>>> import numpy as np
>>> np.set_printoptions(precision=3, suppress=True, linewidth=160, legacy="1.25")
>>> mat = np.loadtxt("run18.csv", delimiter=",")
>>> mat
array([[-1., -2., -2., -1.,  2.],
       [-2.,  2.,  4.,  2., -4.],
       [-2.,  4.,  2.,  2., -4.],
       [-1.,  2.,  2., -1., -2.],
       [ 2., -4., -4., -2.,  2.]])
>>> Uu, sig, Vh = np.linalg.svd(mat, full_matrices=False)
>>> np.round(Vh @ Vh.T, 3) + 0
array([[1., 0., 0., 0., 0.],
       [0., 1., 0., 0., 0.],
       [0., 0., 1., 0., 0.],
       [0., 0., 0., 1., 0.],
       [0., 0., 0., 0., 1.]])
>>> np.abs(Vh[0])
array([0.267, 0.535, 0.535, 0.267, 0.535])
>>> np.abs(Uu[:, 0]).round(6).argmax()
1
>>> sig / sig[0]
array([1.   , 0.167, 0.167, 0.167, 0.167])
>>> (sig > 1e-8).sum()
5
>>> np.round(Uu.T @ Uu, 3) + 0
array([[1., 0., 0., 0., 0.],
       [0., 1., 0., 0., 0.],
       [0., 0., 1., 0., 0.],
       [0., 0., 0., 1., 0.],
       [0., 0., 0., 0., 1.]])
>>> np.round(np.sqrt((sig ** 2).sum()), 3), round(float(np.linalg.norm(mat)), 3)
(12.649, 12.649)
>>> Uu.shape, sig.shape, Vh.shape
((5, 5), (5,), (5, 5))
>>> np.cumsum(sig ** 2) / np.sum(sig ** 2)
array([0.9  , 0.925, 0.95 , 0.975, 1.   ])
>>> try:
...     np.linalg.cholesky(mat)
... except np.linalg.LinAlgError as e:
...     print(e)
... 
Matrix is not positive definite
>>> [round(float(np.linalg.det(mat[:i, :i])), 2) + 0 for i in range(1, 6)]
[-1.0, -6.0, 28.0, -64.0, 192.0]
>>> round(float(np.linalg.eigvalsh(mat).min()), 3)
-2.0
>>> vals, vecs = np.linalg.eig(mat)
>>> np.sort(np.linalg.eigvals(mat.T))
array([-2., -2., -2., -2., 12.])
>>> np.sort(np.linalg.eigvals(np.linalg.inv(mat)))
array([-0.5  , -0.5  , -0.5  , -0.5  ,  0.083])
>>> rng = np.random.default_rng(203194)
>>> labels = rng.permutation(5)
>>> labels
array([2, 0, 1, 3, 4])
>>> Y = mat[labels][:, labels]
>>> np.allclose(Y, mat)
False
>>> np.trace(Y)
4.0
>>> np.diag(Y)
array([ 2., -1.,  2., -1.,  2.])
>>> Y = np.array([[-5, 5, -5], [-1, -2, 2], [0, -1, 0], [-2, -4, -3], [0, 5, 2]])
>>> np.einsum("ij,ij->i", mat, mat)
array([14., 44., 44., 14., 44.])
>>> np.linalg.matrix_rank(np.vstack([mat, Y.T]))
5
>>> np.linalg.matrix_rank(mat @ Y)
3
>>> np.einsum("ij->j", mat)
array([-4.,  2.,  2.,  0., -6.])
>>> Y @ mat
Traceback (most recent call last):
  File "<python-input-32>", line 1, in <module>
    Y @ mat
    ~~^~~~~
ValueError: matmul: Input operand 1 has a mismatch in its core dimension 0, with gufunc signature (n?,k),(k,m?)->(n?,m?) (size 5 is different from 3)
>>> M = np.load("dump.npy")
>>> M
array([[  1.841,  11.789,   3.667,  47.438],
       [  2.157,  13.354,   4.807,  47.357],
       [ 28.599, -46.499,   1.606,  -4.658],
       [  1.153,  11.268,   5.478,  47.635],
       [  1.331,  12.488,   4.824,  47.998],
       [ 29.176, -47.1  ,  -0.64 ,  -3.394],
       [  1.749,  10.208,   5.682,  48.684],
       [ 29.064, -47.232,   0.552,  -4.975],
       [  1.562,  12.531,   4.01 ,  46.66 ],
       [  1.112,   9.546,   3.987,  48.786],
       [ 29.684, -46.237,  -0.001,  -4.957],
       [ 29.083, -47.599,   0.24 ,  -4.435],
       [  2.558,  11.296,   2.655,  48.356],
       [ 30.222, -44.677,   0.   ,  -4.892],
       [ 30.38 , -47.015,   1.007,  -4.314],
       [  2.101,  13.022,   4.09 ,  48.598],
       [  2.353,  12.181,   3.085,  48.273],
       [ 31.244, -45.696,  -0.773,  -4.225],
       [ 30.362, -46.959,  -0.706,  -3.445],
       [ 29.737, -46.356,   1.051,  -4.802],
       [  1.244,  10.996,   5.072,  48.187],
       [ 29.798, -45.316,  -0.091,  -3.971],
       [  1.814,  12.52 ,   4.621,  49.261],
       [  0.709,  12.605,   3.755,  48.774],
       [ 31.556, -43.942,   1.625,  -1.315],
       [ 29.972, -46.956,   0.211,  -3.809],
       [ 31.067, -46.241,  -0.779,  -3.69 ],
       [  1.718,  11.844,   3.029,  46.77 ],
       [  2.082,  13.093,   3.567,  46.334],
       [  1.504,  11.545,   4.704,  48.069],
       [  2.075,  11.671,   3.316,  48.209],
       [  3.279,  13.366,   2.371,  50.061],
       [  2.748,   9.707,   4.434,  48.393]])
>>> Y = np.c_[M[:, :3] @ np.array([[2, 0, 1], [1, 0, -2], [-1, -1, -2]]), np.array([0, -2, -2, -1, 1, 2, -2, 2, 1, 0, 1, 1, 1, -2, 1, 1, -1, -2, -2, 1, -1, -1, 0, 1, 0, -1, 2, -2, 0, -2, -2, 0, 0])]
>>> Y
array([[ 11.804,  -3.667, -29.071,   0.   ],
       [ 12.861,  -4.807, -34.165,  -2.   ],
       [  9.093,  -1.606, 118.385,  -2.   ],
       [  8.096,  -5.478, -32.339,  -1.   ],
       [ 10.326,  -4.824, -33.293,   1.   ],
       [ 11.892,   0.64 , 124.656,   2.   ],
       [  8.024,  -5.682, -30.031,  -2.   ],
       [ 10.344,  -0.552, 122.424,   2.   ],
       [ 11.645,  -4.01 , -31.52 ,   1.   ],
       [  7.783,  -3.987, -25.954,   0.   ],
       [ 13.132,   0.001, 122.16 ,   1.   ],
       [ 10.327,  -0.24 , 123.801,   1.   ],
       [ 13.757,  -2.655, -25.344,   1.   ],
       [ 15.767,   0.   , 119.576,  -2.   ],
       [ 12.738,  -1.007, 122.396,   1.   ],
       [ 13.134,  -4.09 , -32.123,   1.   ],
       [ 13.802,  -3.085, -28.179,  -1.   ],
       [ 17.565,   0.773, 124.182,  -2.   ],
       [ 14.471,   0.706, 125.692,  -2.   ],
       [ 12.067,  -1.051, 120.347,   1.   ],
       [  8.412,  -5.072, -30.892,  -1.   ],
       [ 14.371,   0.091, 120.612,  -1.   ],
       [ 11.527,  -4.621, -32.468,   0.   ],
       [ 10.268,  -3.755, -32.011,   1.   ],
       [ 17.545,  -1.625, 116.19 ,   0.   ],
       [ 12.777,  -0.211, 123.462,  -1.   ],
       [ 16.672,   0.779, 125.107,   2.   ],
       [ 12.251,  -3.029, -28.028,  -2.   ],
       [ 13.69 ,  -3.567, -31.238,   0.   ],
       [  9.849,  -4.704, -30.994,  -2.   ],
       [ 12.505,  -3.316, -27.899,  -2.   ],
       [ 17.553,  -2.371, -28.195,   0.   ],
       [ 10.769,  -4.434, -25.534,   0.   ]])
>>> np.round(np.linalg.lstsq(M, Y[:, 0])[0], 3) + 0
array([ 2.,  1., -1.,  0.])
>>> np.linalg.norm(np.linalg.qr(M)[0].T @ Y, axis=0) ** 2 / ((Y ** 2).sum(axis=0) + 1e-12)
array([1.   , 1.   , 1.   , 0.096])
